>>> import numpy as np
>>> np.set_printoptions(precision=2, suppress=True, linewidth=140, sign=" ")
>>> cent = np.array([[2, -1, -2, -2, 0],
...     [0, 2, 0, 0, -2],
...     [1, -1, -2, -1, -1],
...     [-1, 0, -1, -1, -2],
...     [0, -2, 2, 2, 0]])
>>> rng = np.random.default_rng(291)
>>> data = (rng.random((12, 5)) < 0.25) @ cent
>>> print(data)
[[ 1 -1 -3 -3 -2]
 [ 3  0 -4 -3 -3]
 [ 2 -3  0  0  0]
 [ 0  0  0  0  0]
 [ 3  0 -4 -3 -3]
 [ 1 -3  0  1 -1]
 [ 0  0  0  0  0]
 [ 2 -3  0  0  0]
 [ 1 -1 -3 -3 -2]
 [ 2 -3  0  0  0]
 [ 0 -2  2  2  0]
 [ 2 -1 -2 -2  0]]
>>> idx = data[:, 3] > np.median(data[:, 3])
>>> r0 = data[idx].mean(axis=0) - data[~idx].mean(axis=0)
>>> print(r0)
[-1.1 -1.3  2.6  2.9  0.5]
>>> print(np.argsort(-np.abs(r0).round(6), kind="stable"))
[ 3  2  1  0  4]
>>> blk = np.stack([data, 2 * data, data[::-1]])
>>> print(np.linalg.norm(blk, axis=(1, 2)))
[ 14.49  28.98  14.49]
>>> print((blk @ data.T).shape)
(3, 12, 12)
>>> print(blk.shape)
(3, 12, 5)
>>> print(np.linalg.matrix_rank(blk))
[ 5  5  5]
>>> print(np.einsum("bij,cij->bc", blk, blk))
[[ 210  420   40]
 [ 420  840   80]
 [  40   80  210]]
>>> Xc = data - data.mean(axis=0)
>>> vecs = np.linalg.svd(Xc)[2][:4]
>>> Y = Xc - Xc @ vecs.T @ vecs
>>> print(np.round(np.cov(Xc @ vecs.T, rowvar=False), 2) + 0)
[[ 9.02  0.    0.    0.  ]
 [ 0.    1.55  0.    0.  ]
 [ 0.    0.    0.45  0.  ]
 [ 0.    0.    0.    0.36]]
>>> print((Xc @ vecs.T).std(axis=0))
[ 2.87  1.19  0.64  0.57]
>>> arr = np.load("out2.npy")
>>> print(arr)
[[ 2 -4  4]
 [ 2 -1  8]
 [-1 -3 11]
 [ 3  1 12]
 [ 7  3  9]
 [ 2  2 14]
 [ 0  7 10]
 [ 1 11 11]
 [-1 10 15]
 [ 2  9 11]
 [ 4  9  6]
 [ 4  4  5]
 [-1  4  3]
 [-2  9  8]]
>>> Y = np.c_[arr[:, :2] @ np.array([[2, 2], [1, 0]]), np.array([3, 1, 3, 0, 3, 2, 2, 0, 3, 3, 3, 3, 3, 1])]
>>> print(Y)
[[ 0  4  3]
 [ 3  4  1]
 [-5 -2  3]
 [ 7  6  0]
 [17 14  3]
 [ 6  4  2]
 [ 7  0  2]
 [13  2  0]
 [ 8 -2  3]
 [13  4  3]
 [17  8  3]
 [12  8  3]
 [ 2 -2  3]
 [ 5 -4  1]]
>>> print(np.round(np.linalg.norm(Y - arr @ np.linalg.lstsq(arr, Y)[0], axis=0), 2) + 0)
[ 0.   0.   5.4]
>>> print(np.linalg.norm(np.linalg.qr(arr)[0].T @ Y, axis=0) ** 2 / ((Y ** 2).sum(axis=0) + 1e-12))
[ 1.    1.    0.64]
>>> print(np.linalg.matrix_rank(Y))
3
>>> print(np.round(np.linalg.lstsq(arr, Y[:, 0])[0], 2) + 0)
[ 2.  1.  0.]
>>> print(np.linalg.matrix_rank(np.c_[arr, Y]))
4
>>> cent = arr[[3, 4]].astype(float)
>>> for _ in range(6):
...     idx = np.linalg.norm(arr[:, None] - cent, axis=-1).argmin(axis=1)
...     cent = np.array([arr[idx == j].mean(axis=0) for j in range(2)])
... 
>>> print(idx)
[ 0  0  0  0  0  0  1  1  1  1  1  1  1  1]
>>> print(np.bincount(idx))
[ 6  8]
>>> print(cent[1] - cent[0])
[-1.62  8.21 -1.04]
>>> d = np.linalg.norm(arr[:, None] - arr[None], axis=-1)
>>> print((d + 1e9 * np.eye(14)).round(6).argmin(axis=1))
[  1   3   1   5  11   3   9   9   7   7  11   4  11   6]
>>> print(d[1])
[  5.     0.     4.69   4.58   6.48   6.71   8.49  12.41  13.38  10.44  10.39   6.16   7.68  10.77]
>>> print(np.linalg.norm(arr, axis=1))
[  6.     8.31  11.45  12.41  11.79  14.28  12.21  15.59  18.06  14.35  11.53   7.55   5.1   12.21]
>>> print(d.shape)
(14, 14)
>>> print(np.flatnonzero(d[1] < d.mean() / 2))
[ 1]
>>> print(d.mean(axis=1).argmax())
0
>>> print(d[1].round(6).argsort(kind="stable")[:4])
[ 1  3  2  0]
>>> print(d[:5, :5])
[[  0.     5.     7.68   9.49   9.95]
 [  5.     0.     4.69   4.58   6.48]
 [  7.68   4.69   0.     5.74  10.2 ]
 [  9.49   4.58   5.74   0.     5.39]
 [  9.95   6.48  10.2    5.39   0.  ]]
>>> feats = np.load("sample8.npy")
>>> print(feats)
[[  2.98  27.54 -24.24]
 [  2.08  24.19 -21.12]
 [  0.12  16.15 -13.71]
 [ -0.16  14.87 -12.54]
 [ -1.68  -0.67   1.2 ]
 [ -1.62  -0.84   1.32]
 [ -1.37  -1.23   1.57]
 [ -1.25  -1.32   1.62]
 [ -0.06  -0.23   0.23]
 [  0.06   0.51  -0.5 ]
 [  0.05   0.76  -0.74]
 [  0.05   0.81  -0.79]
 [  0.04   0.87  -0.84]
 [ -0.48   2.05  -1.88]
 [ -3.51   2.69  -2.02]
 [-27.06 -12.33  15.43]
 [-36.72 -20.83  24.72]]
>>> Xc = feats - feats.mean(axis=0)
>>> U, sigma, Vh = np.linalg.svd(Xc, full_matrices=False)
>>> print(sigma)
[ 75.03  25.66   0.58]
>>> print(np.abs(Vh[0]).argmax())
2
>>> print(np.searchsorted(np.cumsum(sigma ** 2) / (sigma ** 2).sum(), 0.9) + 1)
2
>>> print(np.linalg.matrix_rank(Xc))
3
>>> print((np.sign(U[:, 0]) == np.sign(U[0, 0])).astype(int))
[ 1  1  1  1  0  0  0  0  0  0  0  0  0  1  1  0  0]
>>> print(np.round(sigma ** 2 / (sigma ** 2).sum(), 2) + 0)
[ 0.9  0.1  0. ]
>>> print(np.abs(U[:, 0]).argmax())
16
>>> print(np.abs(Vh[-1]))
[ 0.14  0.65  0.75]
>>> Y = np.c_[feats[:, :1] @ np.array([[1]]), np.array([-3, 2, -2, 0, -2, 1, 3, -3, -1, 1, 0, -2, 0, -2, 3, 0, 2])]
>>> print(Y)
[[  2.98  -3.  ]
 [  2.08   2.  ]
 [  0.12  -2.  ]
 [ -0.16   0.  ]
 [ -1.68  -2.  ]
 [ -1.62   1.  ]
 [ -1.37   3.  ]
 [ -1.25  -3.  ]
 [ -0.06  -1.  ]
 [  0.06   1.  ]
 [  0.05   0.  ]
 [  0.05  -2.  ]
 [  0.04   0.  ]
 [ -0.48  -2.  ]
 [ -3.51   3.  ]
 [-27.06   0.  ]
 [-36.72   2.  ]]
>>> print(np.linalg.norm(np.linalg.qr(feats)[0].T @ Y, axis=0) ** 2 / ((Y ** 2).sum(axis=0) + 1e-12))
[ 1.   0.1]
>>> print(np.linalg.matrix_rank(np.c_[feats, Y]))
4
>>> Xc = (feats - feats.mean(axis=0)) / feats.std(axis=0)
>>> print(np.argwhere(np.abs(Xc) > 2))
[[  0   1]
 [ 15   0]
 [ 16   0]
 [ 16   1]
 [ 16   2]]
>>> print(Xc.std(axis=0))
[ 1.  1.  1.]
>>> b = np.linalg.lstsq(np.delete(Xc, 2, axis=1), Xc[:, 2])[0]
>>> print(np.abs(b).argmax())
1
>>> print(round(float(1 - np.var(Xc[:, 2] - np.delete(Xc, 2, axis=1) @ b)), 2))
1.0
>>> print(round(np.log10(np.linalg.cond(feats))))
2
>>> print(np.abs(np.linalg.svd(feats)[2][-1]))
[ 0.14  0.64  0.75]
>>> print(np.argsort(-np.linalg.norm(feats, axis=0).round(6), kind="stable")[:3])
[ 1  2  0]
>>> C2 = feats.T @ feats
>>> print(C2)
[[ 2115.3   1226.02 -1441.55]
 [ 1226.02  2429.62 -2309.03]
 [-1441.55 -2309.03  2246.08]]
>>> print(np.linalg.matrix_rank(C2))
3
>>> print((feats @ feats.T).shape)
(17, 17)
>>> X = np.array([[3.67, -0.31, 0.34, 0.5, 0.14, -0.31],
...     [-0.31, 2.1, 0.13, -0.45, -0.51, 0.17],
...     [0.34, 0.13, 2.08, 0.1, -0.27, -0.36],
...     [0.5, -0.45, 0.1, 1.36, -0.19, -0.12],
...     [0.14, -0.51, -0.27, -0.19, 2.62, -0.09],
...     [-0.31, 0.17, -0.36, -0.12, -0.09, 1.17]])
>>> evals, vecs = np.linalg.eigh(X)
>>> print(vecs @ np.diag(evals) @ vecs.T)
[[ 3.67 -0.31  0.34  0.5   0.14 -0.31]
 [-0.31  2.1   0.13 -0.45 -0.51  0.17]
 [ 0.34  0.13  2.08  0.1  -0.27 -0.36]
 [ 0.5  -0.45  0.1   1.36 -0.19 -0.12]
 [ 0.14 -0.51 -0.27 -0.19  2.62 -0.09]
 [-0.31  0.17 -0.36 -0.12 -0.09  1.17]]
>>> print(np.abs(vecs[:, -1]).round(6).argmax())
0
>>> print(np.unique(evals.round(6) + 0, return_counts=True)[1])
[ 1  1  1  1  1  1]
>>> print(np.round(vecs.T @ vecs, 2) + 0)
[[ 1.  0.  0.  0.  0.  0.]
 [ 0.  1.  0.  0.  0.  0.]
 [ 0.  0.  1.  0.  0.  0.]
 [ 0.  0.  0.  1.  0.  0.]
 [ 0.  0.  0.  0.  1.  0.]
 [ 0.  0.  0.  0.  0.  1.]]
>>> print(np.abs(vecs[:, -1]))
[ 0.91  0.24  0.17  0.22  0.13  0.15]
>>> x0 = np.array([-4, -2, -5, 4, 4, 1])
>>> rhs = X @ x0
>>> b, lr = np.zeros(6), 1 / np.linalg.norm(X, 2) ** 2
>>> for i in range(20):
...     b -= lr * X.T @ (X @ b - rhs)
...     if i % 5 == 0: print(i, round(np.linalg.norm(X @ b - rhs), 2))
... 
0 10.63
5 3.11
10 2.07
15 1.48
>>> print(np.round(np.linalg.cond(X), 2))
4.02
>>> idx = rng.permutation(6)
>>> print(idx)
[ 4  5  2  3  0  1]
>>> Y = X[idx][:, idx]
>>> print(np.trace(Y))
13.0
>>> print(np.sort(np.abs(np.linalg.eigvals(Y))))
[ 1.    1.    1.99  2.    3.    4.  ]
>>> print(round(float(np.linalg.det(Y)), 2), round(float(np.linalg.det(X[idx])), 2))
48.01 48.01
>>> print(np.allclose(Y, X))
False
>>> m1 = np.load("dump.npy")
>>> print(m1)
[[ 22  -6   0 -10   2   2]
 [ -6  24   2  20   1   7]
 [  0   2  20   0  -1  13]
 [-10  20   0  24  -1  -5]
 [  2   1  -1  -1  22   4]
 [  2   7  13  -5   4  24]]
>>> # symmetric, so the eigenvalues are real
>>> Y = m1 / np.linalg.norm(m1, axis=1, keepdims=True)
>>> C2 = Y @ Y.T
>>> print((np.abs(C2) > 0.9).astype(int))
[[ 1  0  0  0  0  0]
 [ 0  1  0  1  0  0]
 [ 0  0  1  0  0  0]
 [ 0  1  0  1  0  0]
 [ 0  0  0  0  1  0]
 [ 0  0  0  0  0  1]]
>>> print((C2 - 2 * np.eye(6)).round(6).argmax(axis=1))
[ 4  3  5  1  5  2]
>>> evals, vecs = np.linalg.eigh(m1)
>>> x0 = np.array([2, -2, -1, -3, 0, 1])
>>> print(np.round(vecs * np.abs(evals) @ vecs.T, 2) + 0)
[[ 22.  -6.   0. -10.   2.   2.]
 [ -6.  24.   2.  20.   1.   7.]
 [  0.   2.  20.   0.  -1.  13.]
 [-10.  20.   0.  24.  -1.  -5.]
 [  2.   1.  -1.  -1.  22.   4.]
 [  2.   7.  13.  -5.   4.  24.]]
>>> print(np.round(x0 @ m1 @ x0 / (x0 @ x0), 2), round(float(evals[0]), 2), np.round(evals[-1], 2))
44.42 0.01 48.93
>>> print(np.round(vecs * np.maximum(evals, 0) @ vecs.T, 2) + 0)
[[ 22.  -6.   0. -10.   2.   2.]
 [ -6.  24.   2.  20.   1.   7.]
 [  0.   2.  20.   0.  -1.  13.]
 [-10.  20.   0.  24.  -1.  -5.]
 [  2.   1.  -1.  -1.  22.   4.]
 [  2.   7.  13.  -5.   4.  24.]]
>>> print(np.abs(m1).sum(axis=1).max(), round(float(np.abs(evals).max()), 2))
60 48.93
>>> U, sigma, Vh = np.linalg.svd(m1)
>>> print(np.argmax(sigma[:-1] / (sigma[1:] + 1e-6)) + 1)
5
>>> print(sigma)
[ 48.93  37.77  22.86  16.67   9.77   0.01]
>>> Y = U[:, :5] @ np.diag(sigma[:5]) @ Vh[:5]
>>> print(np.linalg.matrix_rank(m1, rtol=0.05))
5
>>> print(np.round(np.abs(m1 - Y).max(), 2))
0.0
>>> print(Y.round(2) + 0)
[[ 22.  -6.   0. -10.   2.   2.]
 [ -6.  24.   2.  20.   1.   7.]
 [  0.   2.  20.   0.  -1.  13.]
 [-10.  20.   0.  24.  -1.  -5.]
 [  2.   1.  -1.  -1.  22.   4.]
 [  2.   7.  13.  -5.   4.  24.]]
>>> print(round(np.linalg.norm(Y, 2) / np.linalg.norm(Y), 2))
0.71
>>> print(np.linalg.cond(Y) > 100)
True
>>> evals, vecs = np.linalg.eigh(m1)
>>> print(evals)
[  0.01   9.77  16.67  22.86  37.77  48.93]
>>> print(np.abs(vecs[:, -1]).round(6).argmax())
3
>>> print((evals > 1e-8).sum(), (evals < -1e-8).sum())
6 0
>>> print(np.abs(vecs[:, -1]))
[ 0.39  0.64  0.07  0.66  0.02  0.05]
>>> M = np.load("a.npy")
>>> print(M)
[[ 11.24 -23.19 -14.87   9.77  -8.42]
 [  9.97 -21.47 -13.85   9.3   -8.08]
 [  7.87 -18.59 -12.1    8.48  -7.48]
 [  5.28 -14.87  -9.81   7.34  -6.63]
 [  4.88 -14.28  -9.44   7.15  -6.48]
 [ -0.84  -0.8   -0.31   0.8   -1.02]
 [ -0.37  -0.27  -0.05   0.28  -0.39]
 [ -0.2   -0.14  -0.01   0.14  -0.2 ]
 [  0.77   0.54  -0.21  -0.4    0.76]
 [  0.95   0.75  -0.35  -0.46   0.97]
 [  0.99   0.8   -0.39  -0.47   1.01]
 [  1.01   0.83  -0.41  -0.48   1.04]
 [  1.12   1.1   -0.61  -0.5    1.23]
 [  1.14   1.19  -0.67  -0.5    1.29]
 [  1.15   1.33  -0.77  -0.49   1.37]
 [  1.15   1.52  -0.89  -0.48   1.46]
 [ -7.61  13.06  -3.6    1.95   2.24]
 [ -9.77  15.39  -3.77   2.41   2.21]]
>>> Xc = M - M.mean(axis=0)
>>> U, sigma, Vh = np.linalg.svd(Xc, full_matrices=False)
>>> print(sigma.round(2) + 0)
[ 56.65  15.66   4.72   0.     0.  ]
>>> print(np.searchsorted(np.cumsum(sigma ** 2) / (sigma ** 2).sum(), 0.9) + 1)
1
>>> print((np.sign(U[:, 0]) == np.sign(U[0, 0])).astype(int))
[ 1  1  1  1  1  0  0  0  0  0  0  0  0  0  0  0  0  0]
>>> print(np.round((sigma ** 2).sum() ** 2 / (sigma ** 4).sum(), 2))
1.17
>>> print(np.abs(U[:, 0]).argmax())
0
>>> print(Vh[0] * np.sign(Vh[0, np.abs(Vh[0]).argmax()]))
[-0.35  0.79  0.34 -0.25  0.28]
>>> U, sigma, Vh = np.linalg.svd(M)
>>> vecs = Vh[:(sigma > 1e-8).sum()]
>>> x0 = M[11] + -1 * M[12] + rng.integers(2) * np.eye(5)[0]
>>> print(x0)
[-0.11 -0.27  0.19  0.02 -0.19]
>>> print(np.round(np.linalg.norm(x0 - vecs.T @ vecs @ x0), 2))
0.0
>>> print(np.linalg.matrix_rank(np.vstack([M, x0])))
3
>>> print(np.diag(vecs.T @ vecs))
[ 0.72  0.8   0.8   0.32  0.36]
>>> print(vecs.T @ vecs)
[[ 0.72 -0.23 -0.15 -0.19  0.3 ]
 [-0.23  0.8  -0.09 -0.07  0.31]
 [-0.15 -0.09  0.8  -0.36 -0.03]
 [-0.19 -0.07 -0.36  0.32 -0.21]
 [ 0.3   0.31 -0.03 -0.21  0.36]]
>>> mat = np.load("mat.npy")
>>> print(mat)
[[ 0.  0.  5.  0.  4.  1.]
 [ 0.  0.  2.  1.  4.  1.]
 [ 5.  2.  0.  0.  0.  0.]
 [ 0.  1.  0.  0.  0.  0.]
 [ 4.  4.  0.  0.  0.  0.]
 [ 1.  1.  0.  0.  0.  0.]]
>>> # symmetric
>>> print(np.diff(mat, axis=0))
[[ 0.  0. -3.  1.  0.  0.]
 [ 5.  2. -2. -1. -4. -1.]
 [-5. -1.  0.  0.  0.  0.]
 [ 4.  3.  0.  0.  0.  0.]
 [-3. -3.  0.  0.  0.  0.]]
>>> A = np.loadtxt("test6.csv", delimiter=",")
>>> print(A)
[[-0.59 -0.4  -4.2 ]
 [-3.62 -1.15 -2.69]
 [-0.73 -0.43 -4.13]
 [ 5.82  1.2  -7.41]
 [ 5.81  1.2  -7.41]
 [-0.32 -0.33 -4.34]
 [ 1.22  0.06 -5.11]
 [ 3.1   0.52 -6.05]
 [-5.35 -1.59 -1.83]
 [ 5.57  1.14 -7.28]
 [-4.59 -1.4  -2.2 ]
 [ 2.7   0.43 -5.85]
 [-0.55 -0.39 -4.22]
 [ 7.15  1.54 -8.07]
 [ 9.05  2.01 -9.03]
 [ 8.33  1.83 -8.67]
 [ 1.75  0.19 -5.37]
 [ 1.78  0.2  -5.39]
 [ 4.57  0.89 -6.78]
 [-1.12 -0.53 -3.94]
 [-1.56 -0.64 -3.72]
 [-3.41 -1.1  -2.79]]
>>> # rows and columns are dependent
>>> print(np.linalg.cond(A) > 100)
True
>>> print([round(float(x), 2) for x in np.linalg.svd(A, compute_uv=False)[:3]])
[31.25, 13.51, 0.0]
>>> Xc = A - A.mean(axis=0)
>>> vecs = np.linalg.svd(Xc)[2][:2]
>>> Y = Xc - Xc @ vecs.T @ vecs
>>> print(round(np.linalg.norm(Y) / np.linalg.norm(Xc), 2))
0.0
>>> print(np.round(Y.std(axis=0), 2) + 0)
[ 0.  0.  0.]
>>> print(np.linalg.norm(Y, axis=1).round(6).argmax())
0
>>> cent = A[[11, 2]].astype(float)
>>> for _ in range(6):
...     idx = np.linalg.norm(A[:, None] - cent, axis=-1).argmin(axis=1)
...     cent = np.array([A[idx == j].mean(axis=0) for j in range(2)])
... 
>>> print(idx)
[ 1  1  1  0  0  1  1  0  1  0  1  0  1  0  0  0  0  0  0  1  1  1]
>>> print(cent[1] - cent[0])
[-6.93 -1.73  3.47]
>>> print(cent)
[[ 5.06  1.01 -7.03]
 [-1.87 -0.72 -3.56]]
>>> print(np.bincount(idx))
[ 11  11]
>>> print(np.abs(cent[1] - cent[0]).argmax())
0
